$ python3 -q
>>> import numpy as np
>>> import numpy.linalg as la
>>> np.set_printoptions(precision=2, suppress=True, linewidth=200, legacy="1.25")
>>> rnd = lambda a: np.round(a, 2) + 0
>>> X = np.array([[0, 0, 0], [0, 0, 1], [0, 1, 0]])
>>> rng = np.random.default_rng(9701)
>>> z = rng.permutation(3)
>>> print(z)
[0 1 2]
>>> Y = X[z][:, z]
>>> np.allclose(Y, X)
True
>>> np.diag(Y)
array([0, 0, 0])
>>> rnd(np.sort(np.abs(la.eigvals(Y))))
array([0., 1., 1.])
>>> np.trace(Y)
0
>>> evals, vecs = la.eigh(X)
>>> np.unique(evals.round(6) + 0, return_counts=True)[1]
array([1, 1, 1])
>>> rnd(vecs.T @ vecs)
array([[1., 0., 0.],
       [0., 1., 0.],
       [0., 0., 1.]])
>>> rnd(la.svd(X, compute_uv=False))
array([1., 1., 0.])
>>> print(rnd(vecs.T @ X @ vecs))
[[-1.  0.  0.]
 [ 0.  0.  0.]
 [ 0.  0.  1.]]
>>> np.abs(vecs[:, -1]).round(6).argmax()
1
>>> rnd(la.eigvalsh(X + 2 * np.eye(3)))
array([1., 2., 3.])
>>> U, sv, vt = la.svd(X, full_matrices=False)
>>> print(rnd(np.sqrt((sv ** 2).sum())), rnd(la.norm(X)))
1.41 1.41
>>> sv / sv[0]
array([1., 1., 0.])
>>> print((sv > 1e-8).sum())
2
>>> vt @ vt.T
array([[1., 0., 0.],
       [0., 1., 0.],
       [0., 0., 1.]])
>>> print(U.T @ X @ vt.T)
[[1. 0. 0.]
 [0. 1. 0.]
 [0. 0. 0.]]
>>> U.shape, sv.shape, vt.shape
((3, 3), (3,), (3, 3))
>>> U, sv, vt = la.svd(X)
>>> sv
array([1., 1., 0.])
>>> np.argmax(sv[:-1] / (sv[1:] + 1e-6)) + 1
2
>>> Y = U[:, :2] @ np.diag(sv[:2]) @ vt[:2]
>>> rnd(la.norm(X - Y, 2)), sv[2]
(0.0, 0.0)
>>> Y = np.array([[-1], [-2], [-1]])
>>> F = np.block([[np.zeros((3, 3)), Y], [Y.T, np.zeros((1, 1))]])
>>> print(F)
[[ 0.  0.  0. -1.]
 [ 0.  0.  0. -2.]
 [ 0.  0.  0. -1.]
 [-1. -2. -1.  0.]]
>>> rnd(la.norm(X, "nuc"))
2.0
>>> rnd(la.norm(X, 2))
1.0
>>> U, sv, vt = la.svd(F)
>>> vecs = vt[:(sv > 1e-8).sum()]
>>> x = F[1] + 2 * F[2] + rng.integers(2) * np.eye(4)[0]
>>> x
array([ 0.,  0.,  0., -4.])
>>> la.matrix_rank(np.vstack([F, x]))
2
>>> rnd(np.diag(vecs.T @ vecs))
array([0.17, 0.67, 0.17, 1.  ])
>>> M = np.load("m.npy")
>>> M
array([[ 0, -1,  1,  3],
       [-3, -1,  0,  1],
       [-3, -1,  0,  1]])
>>> # rows and columns are dependent
>>> x = np.array([9, 3, -6, -4])
>>> h = np.maximum(M @ x, 0)
>>> np.flatnonzero(h > 1e-9)
array([], dtype=int64)
>>> h
array([0, 0, 0])
>>> C2 = M.T @ M
>>> np.trace(C2), (M ** 2).sum()
(33, 33)
>>> print((M @ M.T).shape)
(3, 3)
>>> C2
array([[18,  6,  0, -6],
       [ 6,  3, -1, -5],
       [ 0, -1,  1,  3],
       [-6, -5,  3, 11]])
>>> np.diag(C2)
array([18,  3,  1, 11])
>>> E = np.load("a.npy")
>>> E
array([[ 4,  0, -2],
       [ 0,  0,  0],
       [-2,  0,  1]])
>>> evals, vecs = la.eigh(E)
>>> print(np.unique(evals.round(6) + 0, return_counts=True)[1])
[2 1]
>>> vecs @ np.diag(evals) @ vecs.T
array([[ 4.,  0., -2.],
       [ 0.,  0.,  0.],
       [-2.,  0.,  1.]])
>>> arr = np.load("layer3.npy")
>>> arr
array([[-4,  1,  1, -5],
       [ 1, -4,  1,  1],
       [ 1,  1, -4,  1],
       [-5,  1,  1, -4]])
>>> rnd(la.norm(arr))
11.14
>>> arr.shape
(4, 4)
>>> arr - arr[0]
array([[ 0,  0,  0,  0],
       [ 5, -5,  0,  6],
       [ 5,  0, -5,  6],
       [-1,  0,  0,  1]])
